$ ipython --no-banner

In [1]: import numpy as np

In [2]: np.set_printoptions(precision=2, suppress=True, linewidth=120)

In [3]: E = np.array([[1, 1, 0, 1, 3, 1, 0, 1],
   ...:     [2, 0, 2, 3, 2, 2, 3, 1],
   ...:     [0, 0, 2, 0, 2, 2, 1, 0],
   ...:     [3, 2, 3, 1, 3, 1, 0, 2],
   ...:     [3, 2, 1, 2, 2, 0, 0, 1],
   ...:     [2, 2, 0, 0, 1, 2, 3, 3],
   ...:     [0, 0, 1, 2, 2, 2, 3, 0],
   ...:     [3, 1, 3, 3, 0, 3, 1, 2]])

In [4]: E
Out[4]: 
array([[1, 1, 0, 1, 3, 1, 0, 1],
       [2, 0, 2, 3, 2, 2, 3, 1],
       [0, 0, 2, 0, 2, 2, 1, 0],
       [3, 2, 3, 1, 3, 1, 0, 2],
       [3, 2, 1, 2, 2, 0, 0, 1],
       [2, 2, 0, 0, 1, 2, 3, 3],
       [0, 0, 1, 2, 2, 2, 3, 0],
       [3, 1, 3, 3, 0, 3, 1, 2]])

In [5]: np.count_nonzero(E)
Out[5]: np.int64(48)

In [6]: np.unravel_index(np.abs(E).argmax(), E.shape)
Out[6]: (np.int64(0), np.int64(4))

In [7]: E.shape
Out[7]: (8, 8)

In [8]: np.linalg.rank(E)
Traceback (most recent call last):
  Cell In[8], line 1
    np.linalg.rank(E)
AttributeError: module 'numpy.linalg' has no attribute 'rank'


In [9]: np.abs(E).max()
Out[9]: np.int64(3)

In [10]: np.linalg.matrix_rank(E)
Out[10]: np.int64(8)

In [11]: E.sum(axis=0)
Out[11]: array([14,  8, 12, 12, 15, 13, 11, 10])

In [12]: np.linalg.svd(E, compute_uv=False)
Out[12]: array([12.46,  4.9 ,  3.76,  3.73,  2.65,  1.41,  0.72,  0.36])
